$ python3 -q
>>> import numpy as np
>>> import numpy.linalg as la
>>> np.set_printoptions(suppress=True, linewidth=120)
>>> X = np.load("sample15.npy")
>>> X
array([[ 0., -4., -1.,  4.],
       [ 2., -3.,  0.,  2.],
       [ 0.,  6.,  1., -6.],
       [ 2., -2.,  0.,  1.]])
>>> # rank 3
>>> proj = np.triu(np.array([[0, -2, -2, 1], [-1, 0, -1, -2], [1, 2, 0, -1], [-1, 2, -1, 1]]), 1) + np.eye(4)
>>> B = proj @ X @ la.inv(proj)
>>> la.matrix_rank(B)
np.int64(3)
>>> round(float(la.det(B)), 1)
0.0
>>> rk = la.matrix_rank(X)
>>> rk
np.int64(3)
>>> ns = la.svd(X)[2][rk:].T
>>> ns.shape
(4, 1)
>>> np.round(ns[:, 0] / ns[np.abs(ns[:, 0]).round(6).argmax(), 0], 1) + 0
array([0.5, 1. , 0. , 1. ])
>>> [int(la.matrix_rank(X[:i])) for i in range(1, len(X) + 1)]
[1, 2, 3, 3]
>>> [int(la.matrix_rank(X[:, :j + 1])) for j in range(4)]
[1, 2, 3, 3]
>>> np.round(ns @ ns.T, 1) + 0
array([[0.1, 0.2, 0. , 0.2],
       [0.2, 0.4, 0. , 0.4],
       [0. , 0. , 0. , 0. ],
       [0.2, 0.4, 0. , 0.4]])
>>> feats = np.load("mat.npy")
>>> feats
array([[  1,  -4,  16, -64],
       [  1,  -3,   9, -27],
       [  1,  -2,   4,  -8],
       [  1,  -1,   1,  -1],
       [  1,   0,   0,   0],
       [  1,   1,   1,   1]])
>>> B = feats / la.norm(feats, axis=1, keepdims=True)
>>> G = B @ B.T
>>> np.round(la.norm(B, axis=1), 1)
array([1., 1., 1., 1., 1., 1.])
>>> U, sig, Vt = la.svd(feats)
>>> sig.round(1)
array([72.6,  3.8,  1.7,  1.1])
>>> B = U[:, :1] @ np.diag(sig[:1]) @ Vt[:1]
>>> la.matrix_rank(feats, rtol=0.05)
np.int64(2)
>>> np.round(la.norm(feats - B, 2), 1), np.round(sig[1], 1)
(np.float64(3.8), np.float64(3.8))
>>> round(float(np.abs(feats - B).max()), 1)
1.7
>>> round(la.norm(feats - B) / la.norm(feats), 1)
np.float64(0.1)
>>> rng = np.random.default_rng(7557)
>>> z = rng.permutation(4)
>>> B = feats[:, z] * rng.choice([-1, 1], 4)
>>> B
array([[-4, 16,  1, 64],
       [-3,  9,  1, 27],
       [-2,  4,  1,  8],
       [-1,  1,  1,  1],
       [ 0,  0,  1,  0],
       [ 1,  1,  1, -1]])
>>> U, _, Vt = la.svd(feats.T @ B)
>>> np.round(U @ Vt, 1) + 0
array([[ 0.,  0.,  1.,  0.],
       [ 1.,  0.,  0.,  0.],
       [ 0.,  1.,  0.,  0.],
       [ 0.,  0.,  0., -1.]])
>>> np.round(la.lstsq(feats, B)[0], 1) + 0
array([[ 0.,  0.,  1.,  0.],
       [ 1.,  0.,  0.,  0.],
       [ 0.,  1.,  0.,  0.],
       [ 0.,  0.,  0., -1.]])
>>> z
array([1, 2, 0, 3])
>>> proj = B @ la.solve(B.T @ B, B.T)
>>> np.allclose(proj @ proj, proj)
True
>>> np.round(np.diag(proj), 1)
array([1. , 0.6, 0.5, 0.5, 0.6, 1. ])
>>> np.round(proj @ B[:, 0], 1) + 0
array([-4., -3., -2., -1.,  0.,  1.])
>>> np.trace(proj)
np.float64(4.0)
>>> la.matrix_rank(feats, rtol=0.1)
np.int64(1)
>>> W0 = np.array([[-1, -2], [3, 3]])
>>> B = np.array([[3, 2, 1], [0, -2, -2]])
>>> cent = np.kron(B, W0)
>>> la.matrix_rank(cent)
np.int64(4)
>>> cent.shape
(4, 6)
>>> G = W0.T @ W0
>>> G
array([[10, 11],
       [11, 13]])
>>> (W0 @ W0.T).shape
(2, 2)
>>> B = W0 / np.sqrt((W0 ** 2).mean(axis=1, keepdims=True))
>>> W0 - W0.mean(axis=1, keepdims=True)
array([[ 0.5, -0.5],
       [ 0. ,  0. ]])
>>> la.matrix_rank(B) == la.matrix_rank(W0)
np.True_
>>> np.einsum("ij,ji->", W0, W0)
np.int64(-2)
>>> np.round(np.poly(W0), 1)
array([ 1., -2.,  3.])
>>> round(la.det(2 * W0), 1), np.round(la.det(W0), 1)
(np.float64(12.0), np.float64(3.0))
>>> round(la.eigvals(W0).sum().real, 1)
np.float64(2.0)
>>> np.kron(np.eye(2, dtype=int), W0)
array([[-1, -2,  0,  0],
       [ 3,  3,  0,  0],
       [ 0,  0, -1, -2],
       [ 0,  0,  3,  3]])
>>> ang = rng.uniform(0, 2 * np.pi, 10)
>>> Q, _ = la.qr(np.array([[0.9, 1.0], [-1.0, -0.2], [-2.2, -1.3], [-1.2, -0.2]]))
>>> M = 3 * np.c_[np.cos(ang), np.sin(ang)] @ Q.T
>>> M.round(1) + 0
array([[ 2.2,  0.2, -2. ,  0.4],
       [ 0. ,  1.5,  1.8,  1.9],
       [ 1. ,  1.6,  1. ,  2.1],
       [ 2.2,  1. , -1.2,  1.3],
       [-2.3, -0.7,  1.5, -1. ],
       [ 1. , -1. , -2.3, -1.2],
       [-2. , -1.4,  0.3, -1.8],
       [-1.4,  0.8,  2.4,  0.9],
       [ 2. , -0.1, -2.2,  0. ],
       [ 2.3,  0.8, -1.4,  1.1]])
>>> # null space of dimension 2
>>> D = la.norm(M[:, None] - M[None], axis=-1)
>>> D.mean(axis=1).argmax()
np.int64(6)
>>> np.round(la.norm(M - M.mean(axis=0), axis=1), 1)
array([2.5, 2.8, 2.6, 2.3, 3.7, 3. , 3.7, 3.3, 2.6, 2.3])
>>> np.flatnonzero(D[5] < D.mean() / 2)
array([5])
>>> D[5].round(1)
array([2.4, 5.8, 5.4, 3.7, 5.1, 0. , 4. , 6. , 1.9, 3.3])
>>> D[:5, :5].round(1)
array([[0. , 4.8, 3.9, 1.5, 5.9],
       [4.8, 0. , 1.3, 3.8, 4.3],
       [3.9, 1.3, 0. , 2.7, 5.1],
       [1.5, 3.8, 2.7, 0. , 6. ],
       [5.9, 4.3, 5.1, 6. , 0. ]])
>>> (D + 1e9 * np.eye(10)).round(6).argmin(axis=1)
array([8, 2, 1, 9, 6, 8, 4, 1, 0, 3])
>>> D.shape
(10, 10)
